$ python -q
>>> import numpy as np
>>> np.set_printoptions(precision=2, suppress=True, linewidth=140, floatmode="fixed")
>>> def tidy(a):
...     return np.round(a, 2) + 0
... 
>>> m1 = np.load("m.npy")
>>> m1
array([[ -1.01,  -0.13,  -6.20,   0.01,   0.69,   0.24,   7.96],
       [  2.28,   0.04,   0.79,   0.27,   0.30,   1.94,  -2.41],
       [ -0.10,   0.16,   6.86,  -0.10,  -0.51,   4.22,  -9.04],
       [  0.90,  -0.13,  -4.61,  -0.54,  -1.93,  -4.58,   1.14],
       [ -0.04,  -0.05,   0.27,   0.25,   0.32,  -5.21, -16.07],
       [  1.03,  -0.43,   1.79,  -0.54,  -0.47,   1.82,  -4.04],
       [  0.10,  -0.21,   2.29,   0.00,  -0.10,  -2.38,   3.59],
       [ -1.33,   0.13,  -5.70,  -0.06,   1.09,  -0.46, -29.18],
       [ -0.47,   0.17,   0.56,  -0.16,   0.41,   1.98,  -8.40],
       [ -2.15,   0.13,  -4.25,   0.27,  -0.25,  -1.05,   8.36],
       [ -0.74,  -0.15,   3.95,  -0.41,  -0.51,  -3.29,   5.99],
       [ -1.44,   0.07,   9.64,   0.04,  -0.73,   0.21,  19.47],
       [ -0.69,   0.12,   6.41,  -0.39,  -0.65,  -2.05,  -0.58],
       [  1.77,  -0.03,  -3.89,  -0.11,   0.39,   0.13,   9.14],
       [ -0.35,  -0.13,   0.46,  -0.46,  -0.22,   0.07,   9.33],
       [ -0.99,   0.25,  -3.10,   0.24,  -0.39,  -2.85, -10.97],
       [  1.72,  -0.17,   7.17,   0.70,   0.28,   1.89,  -5.67],
       [ -0.52,   0.09,  -2.98,   0.24,  -1.16,  -1.88,   8.01],
       [ -2.57,  -0.23,  -6.98,  -0.05,  -0.15,  -0.57,  20.42],
       [ -0.49,  -0.22,  -5.56,   0.03,  -0.42,   2.23,  10.82],
       [ -2.06,   0.01,  -6.76,  -0.16,   0.00,   3.92,  -0.53],
       [  0.08,  -0.23,   1.56,  -0.23,  -0.25,   5.46,  11.27],
       [  2.77,   0.27,  -2.34,   0.02,  -1.29,   0.43, -17.32],
       [ -0.21,   0.04,   1.47,  -0.05,   0.27,   2.53,  -5.90],
       [  1.83,   0.02,   2.79,   0.20,   0.45,   3.07,  -2.61],
       [ -0.04,  -0.18,   4.95,   0.11,  -0.38,   0.29,   0.50],
       [ -2.78,   0.20,   2.01,   0.29,   0.41,   1.15, -11.41],
       [  2.56,   0.25,  -6.59,  -0.27,   0.31,   3.75,   1.32],
       [  2.81,   0.08,   4.72,  -0.21,   0.19,  -1.17,   0.31],
       [  0.22,  -0.01,  -1.41,  -0.08,   1.33,   0.66,   5.35],
       [  0.63,  -0.08,  -0.81,  -0.24,  -0.81,   1.35,  -0.31],
       [ -1.73,  -0.08, -12.13,  -0.17,  -0.98,  -2.60,  -0.16],
       [  1.14,   0.04,   2.81,  -0.24,   0.10,  -4.70, -10.66]])
>>> rng = np.random.default_rng(369)
>>> z = rng.permutation(7)
>>> Y = m1[:, z] * rng.choice([-1, 1], 7)
>>> Y
array([[ -0.13,  -0.24,  -0.69,  -0.01,  -6.20,   1.01,  -7.96],
       [  0.04,  -1.94,  -0.30,  -0.27,   0.79,  -2.28,   2.41],
       [  0.16,  -4.22,   0.51,   0.10,   6.86,   0.10,   9.04],
       [ -0.13,   4.58,   1.93,   0.54,  -4.61,  -0.90,  -1.14],
       [ -0.05,   5.21,  -0.32,  -0.25,   0.27,   0.04,  16.07],
       [ -0.43,  -1.82,   0.47,   0.54,   1.79,  -1.03,   4.04],
       [ -0.21,   2.38,   0.10,  -0.00,   2.29,  -0.10,  -3.59],
       [  0.13,   0.46,  -1.09,   0.06,  -5.70,   1.33,  29.18],
       [  0.17,  -1.98,  -0.41,   0.16,   0.56,   0.47,   8.40],
       [  0.13,   1.05,   0.25,  -0.27,  -4.25,   2.15,  -8.36],
       [ -0.15,   3.29,   0.51,   0.41,   3.95,   0.74,  -5.99],
       [  0.07,  -0.21,   0.73,  -0.04,   9.64,   1.44, -19.47],
       [  0.12,   2.05,   0.65,   0.39,   6.41,   0.69,   0.58],
       [ -0.03,  -0.13,  -0.39,   0.11,  -3.89,  -1.77,  -9.14],
       [ -0.13,  -0.07,   0.22,   0.46,   0.46,   0.35,  -9.33],
       [  0.25,   2.85,   0.39,  -0.24,  -3.10,   0.99,  10.97],
       [ -0.17,  -1.89,  -0.28,  -0.70,   7.17,  -1.72,   5.67],
       [  0.09,   1.88,   1.16,  -0.24,  -2.98,   0.52,  -8.01],
       [ -0.23,   0.57,   0.15,   0.05,  -6.98,   2.57, -20.42],
       [ -0.22,  -2.23,   0.42,  -0.03,  -5.56,   0.49, -10.82],
       [  0.01,  -3.92,  -0.00,   0.16,  -6.76,   2.06,   0.53],
       [ -0.23,  -5.46,   0.25,   0.23,   1.56,  -0.08, -11.27],
       [  0.27,  -0.43,   1.29,  -0.02,  -2.34,  -2.77,  17.32],
       [  0.04,  -2.53,  -0.27,   0.05,   1.47,   0.21,   5.90],
       [  0.02,  -3.07,  -0.45,  -0.20,   2.79,  -1.83,   2.61],
       [ -0.18,  -0.29,   0.38,  -0.11,   4.95,   0.04,  -0.50],
       [  0.20,  -1.15,  -0.41,  -0.29,   2.01,   2.78,  11.41],
       [  0.25,  -3.75,  -0.31,   0.27,  -6.59,  -2.56,  -1.32],
       [  0.08,   1.17,  -0.19,   0.21,   4.72,  -2.81,  -0.31],
       [ -0.01,  -0.66,  -1.33,   0.08,  -1.41,  -0.22,  -5.35],
       [ -0.08,  -1.35,   0.81,   0.24,  -0.81,  -0.63,   0.31],
       [ -0.08,   2.60,   0.98,   0.17, -12.13,   1.73,   0.16],
       [  0.04,   4.70,  -0.10,   0.24,   2.81,  -1.14,  10.66]])
>>> U, _, Vt = np.linalg.svd(m1.T @ Y)
>>> tidy(U @ Vt)
array([[ 0.00,  0.00,  0.00,  0.00,  0.00, -1.00,  0.00],
       [ 1.00,  0.00,  0.00,  0.00,  0.00,  0.00,  0.00],
       [ 0.00,  0.00,  0.00,  0.00,  1.00,  0.00,  0.00],
       [ 0.00,  0.00,  0.00, -1.00,  0.00,  0.00,  0.00],
       [ 0.00,  0.00, -1.00,  0.00,  0.00,  0.00,  0.00],
       [ 0.00, -1.00,  0.00,  0.00,  0.00,  0.00,  0.00],
       [ 0.00,  0.00,  0.00,  0.00,  0.00,  0.00, -1.00]])
>>> tidy(np.linalg.lstsq(m1, Y)[0])
array([[ 0.00,  0.00,  0.00,  0.00,  0.00, -1.00,  0.00],
       [ 1.00,  0.00,  0.00,  0.00,  0.00,  0.00,  0.00],
       [ 0.00,  0.00,  0.00,  0.00,  1.00,  0.00,  0.00],
       [ 0.00,  0.00,  0.00, -1.00,  0.00,  0.00,  0.00],
       [ 0.00,  0.00, -1.00,  0.00,  0.00,  0.00,  0.00],
       [ 0.00, -1.00,  0.00,  0.00,  0.00,  0.00,  0.00],
       [ 0.00,  0.00,  0.00,  0.00,  0.00,  0.00, -1.00]])
>>> P = Y @ np.linalg.solve(Y.T @ Y, Y.T)
>>> tidy(np.trace(P))
np.float64(7.0)
>>> np.linalg.matrix_rank(np.eye(33) - P)
np.int64(26)
>>> gram = np.cov(m1, rowvar=False)
>>> tidy(np.corrcoef(m1.T))
array([[ 1.00,  0.04,  0.24, -0.07,  0.01,  0.13, -0.18],
       [ 0.04,  1.00, -0.01,  0.24,  0.10,  0.01, -0.44],
       [ 0.24, -0.01,  1.00,  0.10,  0.02,  0.08, -0.04],
       [-0.07,  0.24,  0.10,  1.00,  0.28,  0.08, -0.15],
       [ 0.01,  0.10,  0.02,  0.28,  1.00,  0.27, -0.20],
       [ 0.13,  0.01,  0.08,  0.08,  0.27,  1.00,  0.10],
       [-0.18, -0.44, -0.04, -0.15, -0.20,  0.10,  1.00]])
>>> np.argwhere(np.triu(np.abs(np.corrcoef(m1.T)) > 0.8, 1))
array([], shape=(0, 2), dtype=int64)
>>> tidy(np.corrcoef(m1[:, 3], m1[:, 0])[0, 1])
np.float64(-0.07)
>>> Y = np.c_[m1[:, :6] @ np.array([[5, 5, 5, -9, 3, 3],
...     [-7, 5, 9, 6, 8, 2],
...     [-5, 2, -6, 1, 8, -2],
...     [7, -8, 7, 1, -3, -3],
...     [0, -9, -3, 9, -9, 6],
...     [3, -4, -5, -9, 8, 8]]), np.array([4, 2, 4, -4, -3, 0, 5, -4, -4, 5, 0, -5, 3, -4, 1, -2, 1, -2, 0, -5, -5, 2, 3, -5, -4, -4, -3, 4, 3, 4, 0, 2, -4])]
>>> tidy(Y)
array([[  27.65,  -25.35,   27.78,    6.17,  -57.99,   15.14,    4.00],
       [  14.88,    0.56,   -1.69,  -33.98,   25.49,   21.85,    2.00],
       [ -23.96,    2.53,  -60.49,  -33.95,   94.51,   17.30,    4.00],
       [  10.94,   34.64,   55.90,    9.82,  -52.87,  -34.94,   -4.00],
       [ -15.08,   16.05,   24.57,   50.35,  -43.67,  -41.27,   -3.00],
       [   0.89,    7.85,  -20.93,  -31.21,   34.38,   12.01,    0.00],
       [ -16.62,   14.45,   -2.93,   20.65,   -1.20,  -24.34,    5.00],
       [  19.14,  -24.89,   27.33,   20.94,  -61.86,   10.71,   -4.00],
       [  -1.52,  -10.71,  -16.43,   -8.48,   17.06,   16.59,   -4.00],
       [   8.33,  -14.31,   23.81,   23.35,  -46.37,   -8.40,    5.00],
       [ -35.14,   24.48,  -13.64,   34.32,    7.68,  -38.57,    0.00],
       [ -54.98,   17.84,  -62.99,   14.60,   81.49,  -26.28,   -5.00],
       [ -45.22,   27.14,  -31.36,   25.55,   40.79,  -33.78,    3.00],
       [  28.13,   -2.23,   29.33,  -17.77,  -28.19,   16.74,   -4.00],
       [  -6.15,    3.90,   -8.59,   -0.24,    5.51,   -1.61,    1.00],
       [   1.93,    3.09,   33.00,   29.69,  -45.78,  -22.13,   -2.00],
       [ -15.49,    6.41,  -41.34,  -23.12,   71.66,    5.18,    1.00],
       [   7.71,    7.93,   30.65,    8.96,  -30.00,  -18.14,   -2.00],
       [  21.60,  -23.93,   29.91,   18.50,  -68.45,    0.48,    0.00],
       [  33.79,  -20.05,   19.25,  -26.29,  -26.18,   24.44,   -5.00],
       [  34.07,  -38.17,    9.63,  -23.60,  -28.34,   39.20,   -5.00],
       [   8.98,  -15.38,  -39.19,  -52.16,   57.50,   39.53,    2.00],
       [  25.09,   20.25,   32.18,  -41.11,    6.74,    9.17,    3.00],
       [  -1.44,  -10.06,  -23.32,  -16.79,   29.41,   18.52,   -5.00],
       [   5.67,   -3.10,  -22.71,  -36.94,   47.88,   26.61,   -4.00],
       [ -22.05,   10.18,  -31.06,   -1.69,   43.45,  -10.67,   -4.00],
       [ -19.87,  -19.49,  -29.11,   21.86,   13.98,   -1.17,   -3.00],
       [  53.36,  -14.76,   33.02,  -59.36,  -15.02,   54.03,    4.00],
       [ -15.09,   28.54,   -9.74,   -8.06,   36.39,   -8.44,    3.00],
       [   9.64,  -15.74,    1.62,    2.50,  -17.15,   16.96,    4.00],
       [  10.13,    4.94,    1.29,  -26.64,   13.58,   10.01,    0.00],
       [  43.57,  -12.73,   78.16,   17.37, -114.34,   -7.26,    2.00],
       [ -24.41,   31.34,   10.72,   35.75,  -11.56,  -38.40,   -4.00]])
>>> np.linalg.matrix_rank(Y)
np.int64(7)
>>> np.linalg.matrix_rank(np.c_[m1, Y])
np.int64(8)
>>> tidy(np.linalg.norm(np.linalg.qr(m1)[0].T @ Y, axis=0) ** 2 / ((Y ** 2).sum(axis=0) + 1e-12))
array([1.00, 1.00, 1.00, 1.00, 1.00, 1.00, 0.09])
>>> f = np.array([5, -1])
>>> tidy(np.polyval(f, m1[29]))
array([ 0.10, -1.05, -8.05, -1.40,  5.65,  2.30, 25.75])
>>> tidy(np.cross(m1[29, :3], m1[31, :3]))
array([ 0.01,  5.11, -0.03])
>>> tidy(np.correlate(m1[29], m1[31], "full"))
array([ -0.04,  -0.57,   0.04,   3.65,  -1.29,  -3.14,  12.86, -13.68, -19.04,  -8.88, -67.25,  -1.57,  -9.26])
>>> M = np.loadtxt("dump.csv", delimiter=",")
>>> M
array([[  1.10,  -1.10,  -0.10,   0.20,   0.00,   0.80,  -2.10,  -1.80,  -0.50,  -1.40,   0.00],
       [ -0.40,   2.00,  -2.00,   1.60,  -0.50,   1.30,  -2.10,  -0.80,   0.00,  -0.90,   0.00],
       [  0.70,   1.20,  -0.60,  -0.90,   1.50,   0.50,   0.40,  -1.60,   1.50,   1.40,  -2.90],
       [ -1.10,   0.10,   0.10,   0.70,  -0.30,   1.30,   0.70,  -0.30,  -0.30,  -0.20,  -1.10],
       [ -1.60,  -1.50,  -0.10,  -1.20,   0.30,   0.30,  -0.90,   2.10,  -0.20,  -0.20,  -0.50],
       [  0.50,  -2.00,  -0.60,   2.90,   0.80,   1.10,  -2.40,   0.70,   0.20,  -0.10,   0.30],
       [ -0.10,   1.80,   0.40,   0.80,  -0.80,   0.40,   0.30,   1.10,  -0.10,  -0.60,   1.30],
       [ -1.70,   1.10,   0.30,  -0.30,  -0.40,   0.00,   0.50,  -0.40,  -1.00,   0.60,   0.00],
       [ -0.10,  -0.20,  -1.10,  -1.00,  -1.00,  -1.30,  -0.70,   0.70,  -0.60,   0.10,   1.60],
       [ -0.90,  -1.00,  -0.40,  -0.10,   0.30,  -0.60,  -0.60,   1.10,   0.10,  -1.30,   0.60],
       [  0.70,  -1.10,   0.40,  -1.40,  -1.00,   1.60,  -0.60,  -0.80,  -0.20,   1.30,   0.30],
       [  0.00,  -0.30,  -0.40,   0.70,  -0.80,   2.40,   1.80,  -1.90,   0.90,  -0.40,  -0.10],
       [ -2.20,  -0.10,   0.30,  -1.30,   0.40,   0.20,  -0.40,   0.40,  -0.20,   1.20,  -0.40],
       [ 10.00,  10.00,  28.00,   0.00,  20.00,  14.00, -34.00, -20.00, -22.00,  28.00,   6.00],
       [  1.10,  -0.50,  -1.20,   0.40,   0.30,  -0.40,  -2.80,  -0.50,   0.80,   0.80,  -0.60],
       [  1.00,   0.80,   0.30,   0.50,  -0.80,  -0.30,   0.20,   0.00,   1.10,  -1.80,  -1.10],
       [  0.70,   1.00,  -0.80,  -0.20,  -1.20,  -1.20,  -0.70,   2.30,   1.80,  -0.50,  -0.50]])
>>> def softmax(z):
...     e = np.exp(z - z.max(axis=-1, keepdims=True))
...     return e / e.sum(axis=-1, keepdims=True)
... 
>>> tidy(softmax(M).sum(axis=1))
array([1.00, 1.00, 1.00, 1.00, 1.00, 1.00, 1.00, 1.00, 1.00, 1.00, 1.00, 1.00, 1.00, 1.00, 1.00, 1.00, 1.00])
>>> tidy(softmax(M[1] + -3))
array([0.03, 0.36, 0.01, 0.24, 0.03, 0.18, 0.01, 0.02, 0.05, 0.02, 0.05])
>>> S = M @ M.T / np.sqrt(11)
>>> softmax(S).round(6).argmax(axis=1)
array([13, 13, 13, 11,  4, 13,  6, 13,  8,  9, 13, 11, 13, 13, 13, 15, 16])
>>> tidy(softmax(S)[1] @ M)
array([  9.68,   9.74,  27.08,   0.05,  19.37,  13.60, -33.01, -19.40, -21.32,  27.11,   5.81])
